$ python -q
>>> import numpy as np
>>> import numpy.linalg as la
>>> np.set_printoptions(precision=1, suppress=True, linewidth=100, sign=" ")
>>> def rnd(a):
...     return np.round(a, 1) + 0
... 
>>> A = np.array([[3, 3, 3], [3, 6, 6], [3, 6, 9]])
>>> print(A)
[[ 3  3  3]
 [ 3  6  6]
 [ 3  6  9]]
>>> rng = np.random.default_rng(2269)
>>> A2 = A + rng.integers(-2, 3, (3, 1)) @ rng.integers(-2, 3, (1, 3))
>>> print(A2)
[[ 2  2  2]
 [ 2  5  5]
 [ 1  4  7]]
>>> print(la.matrix_rank(A2 - A, tol=1e-8))
1
>>> print(A2 - A)
[[-1 -1 -1]
 [-1 -1 -1]
 [-2 -2 -2]]
>>> print(rnd(la.svd(A2 - A, compute_uv=False)))
[ 4.2  0.   0. ]
>>> A2 = A / np.sqrt((A ** 2).mean(axis=1, keepdims=True))
>>> print(la.matrix_rank(A - A.mean(axis=1, keepdims=True)))
2
>>> print(rnd(A2[2]))
[ 0.5  0.9  1.4]
>>> feats = np.load("out4.npy")
>>> print(feats)
[[ 6.4  6.5  1.7 -4.7]
 [ 5.5  5.3 -0.4 -5.7]
 [ 3.4  6.1 -0.5 -5.9]
 [ 4.7  4.9 -0.5 -3.2]
 [ 6.5  4.  -1.2 -4.6]
 [ 4.2  3.9  0.1 -4.4]
 [ 5.   3.4  1.3 -5. ]
 [ 5.9  3.9  0.8 -4.4]
 [ 4.6  5.3  1.4 -4.8]
 [ 3.3  5.8  1.3 -5.6]
 [ 6.4  5.1 -0.1 -3.7]
 [ 5.5  4.   0.  -5.3]
 [ 6.7  3.5  0.3 -5.7]
 [ 5.   3.3  0.3 -5.6]
 [ 6.1  4.9  1.  -5. ]
 [ 4.2  3.8 -0.1 -5.5]
 [ 6.4  2.7 -1.  -4.5]]
>>> C = feats[[2, 7]].astype(float)
>>> for _ in range(5):
...     labels = la.norm(feats[:, None] - C, axis=-1).argmin(axis=1)
...     C = np.array([feats[labels == j].mean(axis=0) for j in range(2)])
... 
>>> print(labels)
[ 0  0  0  1  1  1  1  1  0  0  1  1  1  1  1  1  1]
>>> print(np.abs(C[1] - C[0]).argmax())
1
>>> print(np.bincount(labels))
[  5  12]
>>> print(rnd(C))
[[ 4.6  5.8  0.7 -5.3]
 [ 5.6  3.9  0.1 -4.7]]
>>> A2 = np.array([[5]])
>>> C = np.array([[3]])
>>> M = np.block([[A2, np.zeros((1, 1))], [np.zeros((1, 1)), C]])
>>> print(M)
[[ 5.  0.]
 [ 0.  3.]]
>>> hat = np.triu(np.array([[9, -3], [3, 2]]), 1) + np.eye(2)
>>> A2 = hat @ M @ la.inv(hat)
>>> print(A2)
[[ 5.  6.]
 [ 0.  3.]]
>>> print(hat @ M - M @ hat)
[[ 0.  6.]
 [ 0.  0.]]
>>> vals, evecs = la.eigh(M)
>>> x0 = np.array([-3, 6])
>>> print(np.abs(M).sum(axis=1).max(), np.abs(vals).max())
5.0 5.0
>>> print(evecs * np.abs(vals) @ evecs.T)
[[ 5.  0.]
 [ 0.  3.]]
>>> print(rnd(la.eigvalsh(M[1:, 1:])))
[ 3.]
>>> print((np.sign(evecs[:, -1].round(6)) == np.sign(evecs[0, -1].round(6))).astype(int))
[ 1  0]
>>> print(x0 @ M @ x0 / (x0 @ x0), vals[0], vals[-1])
3.4 3.0 5.0
